$ python3 -q
>>> import numpy as np
>>> np.set_printoptions(suppress=True, linewidth=100)
>>> M2 = np.array([[1, -3, 2, -1], [-2, 0, -1, -1], [-3, 0, -1, -1], [-2, 1, -1, 1]])
>>> J = M2 - M2.T
>>> J
array([[ 0, -1,  5,  1],
       [ 1,  0, -1, -2],
       [-5,  1,  0,  0],
       [-1,  2,  0,  0]])
>>> # skew-symmetric
>>> f, g = J[2], J[1]
>>> f @ f
np.int64(26)
>>> f @ g
np.int64(-5)
>>> pr = (f @ g) / (f @ f) * f
>>> round(float((g - pr) @ f), 2)
0.0
>>> pr.round(2)
array([ 0.96, -0.19, -0.  , -0.  ])
>>> proj = np.triu(np.array([[9, 7, 5, 9], [7, 1, 9, 8], [7, 5, 6, 8], [8, 8, 3, 9]]), 1) + np.eye(4)
>>> M2 = proj @ J @ np.linalg.inv(proj)
>>> proj @ J - J @ proj
array([[-27.,  23.,   2., -46.],
       [-53.,  18.,  -5.,  -1.],
       [ -8.,  51.,  16.,  37.],
       [  0.,   7., -13.,  -7.]])
>>> M2
array([[  -27.,   211., -1766., 12670.],
       [  -52.,   389., -3242., 23290.],
       [  -13.,   108.,  -907.,  6509.],
       [   -1.,     9.,   -76.,   545.]])
>>> np.round(np.poly(M2), 2) + 0
array([ 1.,  0., 32.,  0., 81.])
>>> rng = np.random.default_rng(521)
>>> lab = rng.permutation(4)
>>> lab
array([3, 2, 1, 0])
>>> M2 = J[lab][:, lab]
>>> np.diag(M2)
array([0, 0, 0, 0])
>>> M2
array([[ 0,  0,  2, -1],
       [ 0,  0,  1, -5],
       [-2, -1,  0,  1],
       [ 1,  5, -1,  0]])
>>> np.trace(M2)
np.int64(0)
>>> np.allclose(M2, J)
False
>>> M2 = np.array([[0, -2], [2, 0], [1, -1], [1, 2]])
>>> np.einsum("ij,ij->i", J, J)
array([27,  6, 26,  5])
>>> J @ M2
array([[ 4, -3],
       [-3, -5],
       [ 2, 10],
       [ 4,  2]])
>>> np.einsum("ij->j", J)
array([-5,  2,  4, -1])
>>> M2 @ J
Traceback (most recent call last):
  File "<python-input-29>", line 1, in <module>
    M2 @ J
    ~~~^~~
ValueError: matmul: Input operand 1 has a mismatch in its core dimension 0, with gufunc signature (n?,k),(k,m?)->(n?,m?) (size 4 is different from 2)
>>> M2.T @ J.T
array([[ 4, -3,  2,  4],
       [-3, -5, 10,  2]])
>>> round(float(np.linalg.det(2 * J)), 2), round(np.linalg.det(J), 2)
(1296.0, np.float64(81.0))
>>> np.round(np.poly(J), 2) + 0
array([ 1.,  0., 32.,  0., 81.])
>>> np.einsum("ij,ji->", J, J)
np.int64(-64)
>>> np.round(np.linalg.eigvals(J).sum().real, 2)
np.float64(0.0)
>>> round(float(np.linalg.det(J.T)), 2)
81.0
>>> np.einsum("ii->", J)
np.int64(0)
>>> np.round(np.linalg.eigvals(J), 2)
array([-0.+5.41j, -0.-5.41j,  0.+1.66j,  0.-1.66j])
>>> mat = np.loadtxt("block19.csv", delimiter=",")
>>> mat
array([[-0.69, 10.31, -6.01, -3.77,  4.46,  3.71],
       [ 1.37,  2.4 , -4.47,  0.72,  0.63,  5.21],
       [ 2.49,  3.4 , -6.4 ,  0.46,  1.85,  3.8 ],
       [-4.98, 11.81, -7.28, -3.25,  3.62,  1.59],
       [-1.8 ,  9.08, -5.14, -5.37,  2.12,  3.1 ],
       [-3.27, 11.17, -5.06, -3.57,  2.17,  2.08],
       [-2.06, 11.02, -6.85, -2.18,  2.29,  2.14],
       [-3.35, 11.98, -5.84, -2.48,  3.11, -0.45],
       [ 1.57,  2.41, -6.01,  1.05,  0.88,  4.79],
       [ 2.95,  2.38, -4.05, -0.09,  3.37,  3.92],
       [ 3.45,  2.51, -5.27,  1.11,  3.34,  4.54],
       [-1.88, 10.31, -4.99, -4.79,  2.27,  4.5 ],
       [-3.73, 12.23, -4.66, -3.64,  2.2 ,  2.48],
       [ 2.51,  0.18, -5.4 ,  1.15,  3.59,  5.3 ],
       [ 2.4 ,  2.57, -7.12,  2.33,  2.61,  5.  ],
       [ 0.51,  0.49, -7.43,  2.38,  1.33,  4.33],
       [ 2.1 ,  2.04, -4.53, -0.19,  2.25,  5.12],
       [-2.26,  9.61, -5.78, -2.52,  2.88,  2.71],
       [ 1.38,  2.38, -4.38,  0.64,  2.44,  5.05],
       [-1.13, 10.92, -5.46, -4.48,  2.4 ,  3.36]])
>>> Ac = mat - mat.mean(axis=0)
>>> U, s, vt = np.linalg.svd(Ac, full_matrices=False)
>>> np.abs(U[:, 0]).argmax()
np.int64(3)
>>> np.round(s ** 2 / (s ** 2).sum(), 2)
array([0.88, 0.06, 0.03, 0.02, 0.01, 0.01])
>>> round(float((s ** 2).sum() ** 2 / (s ** 4).sum()), 2)
1.29
>>> proj = mat @ np.linalg.solve(mat.T @ mat, mat.T)
>>> np.round(np.trace(proj), 2)
np.float64(6.0)
>>> np.allclose(proj @ proj, proj)
True
>>> vec = np.array([-9, -6, 5, -1, 9, -6])
>>> y = mat @ vec
>>> np.round(np.linalg.lstsq(mat, y)[0], 2)
array([-9., -6.,  5., -1.,  9., -6.])
>>> y = y + 0.1 * rng.normal(size=20)
>>> y.round(2)
array([-64.28, -75.29, -81.56, -36.08, -58.09, -52.21, -71.83, -37.69, -80.45, -54.11, -70.79,
       -71.62, -54.61, -51.46, -81.49, -60.96, -64.1 , -54.05, -57.59, -76.75])
>>> coef, *_ = np.linalg.lstsq(mat, y)
>>> np.round(mat.T @ (y - mat @ coef), 2) + 0
array([0., 0., 0., 0., 0., 0.])
>>> [round(float(np.linalg.norm(np.linalg.solve(mat.T @ mat + lam * np.eye(6), mat.T @ y))), 2) for lam in (0, 1, 10, 100)]
[16.11, 15.07, 10.89, 7.39]
>>> round(float(np.linalg.norm(y - mat @ coef)), 2)
0.32
>>> M2 = mat / np.sqrt((mat ** 2).mean(axis=1, keepdims=True))
>>> np.round(np.linalg.norm(M2, axis=1), 2)
array([2.45, 2.45, 2.45, 2.45, 2.45, 2.45, 2.45, 2.45, 2.45, 2.45, 2.45, 2.45, 2.45, 2.45, 2.45,
       2.45, 2.45, 2.45, 2.45, 2.45])
>>> np.linalg.matrix_rank(M2) == np.linalg.matrix_rank(mat)
np.True_
>>> W0 = np.loadtxt("layer16.csv", delimiter=",")
>>> W0
array([[ 0.69,  0.  , -0.01, -0.04, -1.19],
       [-0.3 ,  0.  ,  0.  , -0.06, -4.63],
       [-0.27,  0.  ,  0.03,  0.13,  3.65],
       [-0.84,  0.01, -0.02,  0.2 , -2.52],
       [ 0.47,  0.  ,  0.01, -0.07,  3.81],
       [ 0.14,  0.  ,  0.03,  0.23,  1.25],
       [-0.27,  0.01, -0.02,  0.19, -4.16],
       [ 0.53,  0.01, -0.04,  0.09, -1.95],
       [ 0.2 ,  0.  , -0.03, -0.1 , -4.48],
       [ 0.46,  0.  , -0.04,  0.1 , -1.56],
       [-0.94,  0.  ,  0.01, -0.02,  0.11],
       [ 0.41,  0.  ,  0.04,  0.09,  2.  ],
       [-0.96,  0.  ,  0.04, -0.07,  2.07],
       [-0.6 , -0.01,  0.  ,  0.11,  1.12],
       [-0.77,  0.  ,  0.05, -0.09, -3.86],
       [-0.37,  0.  ,  0.  ,  0.01, -0.93],
       [ 0.22,  0.  , -0.03, -0.03, -0.3 ],
       [ 0.77,  0.  ,  0.01,  0.03,  2.31],
       [-0.73, -0.01,  0.05, -0.02,  0.42],
       [ 0.07,  0.  , -0.01, -0.06,  0.05],
       [-0.07,  0.  ,  0.  ,  0.12, -0.59],
       [ 0.24,  0.  ,  0.  , -0.09,  3.75],
       [-0.53,  0.01,  0.01, -0.1 ,  1.78],
       [ 0.34,  0.  , -0.01, -0.03,  7.01],
       [ 0.46,  0.  , -0.04,  0.25, -0.94],
       [ 0.16,  0.01,  0.01, -0.06, -2.97]])
>>> # column 4 is much longer than the rest
>>> Ac = (mat - mat.mean(axis=0)) / mat.std(axis=0)
>>> np.argwhere(np.abs(Ac) > 2)
array([[0, 4],
       [1, 4],
       [7, 5]])
>>> coef = np.linalg.lstsq(np.delete(Ac, 3, axis=1), Ac[:, 3])[0]
>>> np.abs(coef).argmax()
np.int64(1)
>>> basis = W0[[2, 18]].astype(float)
>>> for _ in range(6):
...     lab = np.linalg.norm(W0[:, None] - basis, axis=-1).argmin(axis=1)
...     basis = np.array([W0[lab == j].mean(axis=0) for j in range(2)])
... 
>>> lab
array([1, 1, 0, 1, 0, 0, 1, 1, 1, 1, 1, 0, 0, 0, 1, 1, 1, 0, 1, 1, 1, 0, 0, 0, 1, 1])
>>> np.abs(basis[1] - basis[0]).argmax()
np.int64(4)
>>> np.bincount(lab)
array([10, 16])
>>> M2 = np.c_[W0[:, :2] @ np.array([[1, -8], [5, -1]]), np.array([1, -2, 1, 2, 2, 2, 1, 1, -2, -1, -2, -2, -1, 0, -1, 2, -2, -2, 1, -2, -2, 1, 0, -1, 2, -1])]
>>> M2.round(2)
array([[ 0.69, -5.52,  1.  ],
       [-0.3 ,  2.4 , -2.  ],
       [-0.27,  2.16,  1.  ],
       [-0.79,  6.71,  2.  ],
       [ 0.47, -3.76,  2.  ],
       [ 0.14, -1.12,  2.  ],
       [-0.22,  2.15,  1.  ],
       [ 0.58, -4.25,  1.  ],
       [ 0.2 , -1.6 , -2.  ],
       [ 0.46, -3.68, -1.  ],
       [-0.94,  7.52, -2.  ],
       [ 0.41, -3.28, -2.  ],
       [-0.96,  7.68, -1.  ],
       [-0.65,  4.81,  0.  ],
       [-0.77,  6.16, -1.  ],
       [-0.37,  2.96,  2.  ],
       [ 0.22, -1.76, -2.  ],
       [ 0.77, -6.16, -2.  ],
       [-0.78,  5.85,  1.  ],
       [ 0.07, -0.56, -2.  ],
       [-0.07,  0.56, -2.  ],
       [ 0.24, -1.92,  1.  ],
       [-0.48,  4.23,  0.  ],
       [ 0.34, -2.72, -1.  ],
       [ 0.46, -3.68,  2.  ],
       [ 0.21, -1.29, -1.  ]])
>>> np.round(np.linalg.norm(np.linalg.qr(W0)[0].T @ M2, axis=0) ** 2 / ((M2 ** 2).sum(axis=0) + 1e-12), 2)
array([1.  , 1.  , 0.17])
>>> np.linalg.matrix_rank(M2)
np.int64(3)
>>> vec = np.array([4, 0, 8, 3, 0])
>>> y = W0 @ vec
>>> np.round(np.linalg.solve(W0.T @ W0, W0.T @ y), 2) + 0
array([4., 0., 8., 3., 0.])
>>> y = y + 0.1 * rng.normal(size=26)
>>> y.round(2)
array([ 2.67, -1.41, -0.43, -3.05,  1.7 ,  1.35, -0.83,  2.07,  0.32,  1.87, -3.73,  2.15, -3.88,
       -2.19, -2.9 , -1.26,  0.59,  3.21, -2.63, -0.02, -0.1 ,  0.66, -2.39,  1.2 ,  2.31,  0.53])
>>> coef, *_ = np.linalg.lstsq(W0, y)
>>> coef.round(2)
array([ 4.04, -3.98,  7.06,  2.64, -0.01])
>>> vec = np.array([-1, -1, 2, 2, -4])
>>> h1 = np.maximum(W0 @ vec, 0)
>>> np.flatnonzero(h1 > 1e-9)
array([ 0,  1,  3,  6,  7,  8,  9, 10, 14, 15, 16, 20, 24, 25])
>>> np.round(W0.T @ h1, 2)
array([ -17.71,    0.47,   -0.91,    2.86, -399.04])
>>> np.round(np.tanh(W0 @ vec), 2)
array([ 1.  ,  1.  , -1.  ,  1.  , -1.  , -1.  ,  1.  ,  1.  ,  1.  ,  1.  ,  0.45, -1.  , -1.  ,
       -1.  ,  1.  ,  1.  ,  0.7 , -1.  , -0.71, -0.39,  0.99, -1.  , -1.  , -1.  ,  1.  ,  1.  ])
>>> f = np.array([3, 0, -1, 0, -1, 2, 3])
>>> g = np.array([3, 3, 1, 2])
>>> arr = f[:, None] + g[None, :]
>>> arr
array([[6, 6, 4, 5],
       [3, 3, 1, 2],
       [2, 2, 0, 1],
       [3, 3, 1, 2],
       [2, 2, 0, 1],
       [5, 5, 3, 4],
       [6, 6, 4, 5]])
>>> M2 = arr + rng.integers(-2, 3, (7, 2)) @ rng.integers(-2, 3, (2, 4))
>>> M2
array([[ 5,  6,  4,  6],
       [ 5,  3, -1,  0],
       [ 0,  2,  6,  3],
       [ 2,  3,  5,  3],
       [ 2,  2,  0,  1],
       [ 6,  5, -1,  3],
       [ 5,  6,  8,  6]])
>>> np.linalg.matrix_rank(M2 - arr, tol=1e-8)
np.int64(2)
>>> np.round(np.linalg.svd(M2 - arr, compute_uv=False), 2) + 0
array([10.34,  2.26,  0.  ,  0.  ])
>>> M2 - arr
array([[-1,  0,  0,  1],
       [ 2,  0, -2, -2],
       [-2,  0,  6,  2],
       [-1,  0,  4,  1],
       [ 0,  0,  0,  0],
       [ 1,  0, -4, -1],
       [-1,  0,  4,  1]])
>>> vec = np.array([-1, 1, -1, 1])
>>> np.linalg.norm(arr @ vec) <= np.linalg.norm(arr, 2) * np.linalg.norm(vec) + 1e-9
np.True_
>>> arr @ np.ones(4)
array([21.,  9.,  5.,  9.,  5., 17., 21.])
>>> vec @ arr
Traceback (most recent call last):
  File "<python-input-100>", line 1, in <module>
    vec @ arr
    ~~~~^~~~~
ValueError: matmul: Input operand 1 has a mismatch in its core dimension 0, with gufunc signature (n?,k),(k,m?)->(n?,m?) (size 7 is different from 4)
>>> arr @ (2 * vec)
array([2, 2, 2, 2, 2, 2, 2])
>>> theta = np.radians(135)
>>> r_ = np.eye(4)
>>> r_[3, 3] = r_[0, 0] = np.cos(theta)
>>> r_[3, 0], r_[0, 3] = -np.sin(theta), np.sin(theta)
>>> r_.round(2)
array([[-0.71,  0.  ,  0.  ,  0.71],
       [ 0.  ,  1.  ,  0.  ,  0.  ],
       [ 0.  ,  0.  ,  1.  ,  0.  ],
       [-0.71,  0.  ,  0.  , -0.71]])
>>> M2 = arr @ r_.T
>>> round(float(np.linalg.det(r_)), 2), round(np.trace(r_), 2)
(1.0, np.float64(0.59))
>>> np.round(np.abs(M2 - arr).max(axis=0), 2)
array([ 6.71,  0.  ,  0.  , 12.78])
>>> np.allclose(np.linalg.norm(arr, axis=1), np.linalg.norm(M2, axis=1))
True
>>> M2 = np.array([[-2, 2, -1, 0, 2], [0, -1, 0, 0, 0]])
>>> F = np.block([[np.zeros((2, 2)), M2], [M2.T, np.zeros((5, 5))]])
>>> F
array([[ 0.,  0., -2.,  2., -1.,  0.,  2.],
       [ 0.,  0.,  0., -1.,  0.,  0.,  0.],
       [-2.,  0.,  0.,  0.,  0.,  0.,  0.],
       [ 2., -1.,  0.,  0.,  0.,  0.,  0.],
       [-1.,  0.,  0.,  0.,  0.,  0.,  0.],
       [ 0.,  0.,  0.,  0.,  0.,  0.,  0.],
       [ 2.,  0.,  0.,  0.,  0.,  0.,  0.]])
>>> # symmetric
>>> U, s, vt = np.linalg.svd(F)
>>> np.argmax(s[:-1] / (s[1:] + 1e-6)) + 1
np.int64(4)
>>> s.round(2) + 0
array([3.65, 3.65, 0.82, 0.82, 0.  , 0.  , 0.  ])
>>> M2 = U[:, :4] @ np.diag(s[:4]) @ vt[:4]
>>> round(float(np.abs(F - M2).max()), 2)
0.0
>>> round(np.linalg.norm(F - M2) / np.linalg.norm(F), 2)
np.float64(0.0)
>>> M2.round(2) + 0
array([[ 0.,  0., -2.,  2., -1.,  0.,  2.],
       [ 0.,  0.,  0., -1.,  0.,  0.,  0.],
       [-2.,  0.,  0.,  0.,  0.,  0.,  0.],
       [ 2., -1.,  0.,  0.,  0.,  0.,  0.],
       [-1.,  0.,  0.,  0.,  0.,  0.,  0.],
       [ 0.,  0.,  0.,  0.,  0.,  0.,  0.],
       [ 2.,  0.,  0.,  0.,  0.,  0.,  0.]])
>>> E = np.loadtxt("sample7.csv", delimiter=",")
>>> E.round(2)
array([[0.11, 0.16, 0.16, 0.16, 0.16],
       [0.16, 0.22, 0.22, 0.22, 0.22],
       [0.16, 0.22, 0.22, 0.22, 0.22],
       [0.16, 0.22, 0.22, 0.22, 0.22],
       [0.16, 0.22, 0.22, 0.22, 0.22]])
>>> # looks like rank 1
>>> def softmax(z):
...     e = np.exp(z - z.max(axis=-1, keepdims=True))
...     return e / e.sum(axis=-1, keepdims=True)
... 
>>> np.round(softmax(E[4]), 2)
array([0.19, 0.2 , 0.2 , 0.2 , 0.2 ])
>>> scores = E @ E.T / np.sqrt(5)
>>> np.round(softmax(scores)[4] @ E, 2)
array([0.15, 0.21, 0.21, 0.21, 0.21])
>>> np.round(softmax(scores + np.triu(np.full(scores.shape, -np.inf), 1)), 2)
array([[1.  , 0.  , 0.  , 0.  , 0.  ],
       [0.49, 0.51, 0.  , 0.  , 0.  ],
       [0.33, 0.34, 0.34, 0.  , 0.  ],
       [0.24, 0.25, 0.25, 0.25, 0.  ],
       [0.2 , 0.2 , 0.2 , 0.2 , 0.2 ]])
>>> softmax(scores).round(6).argmax(axis=1)
array([1, 1, 1, 1, 1])
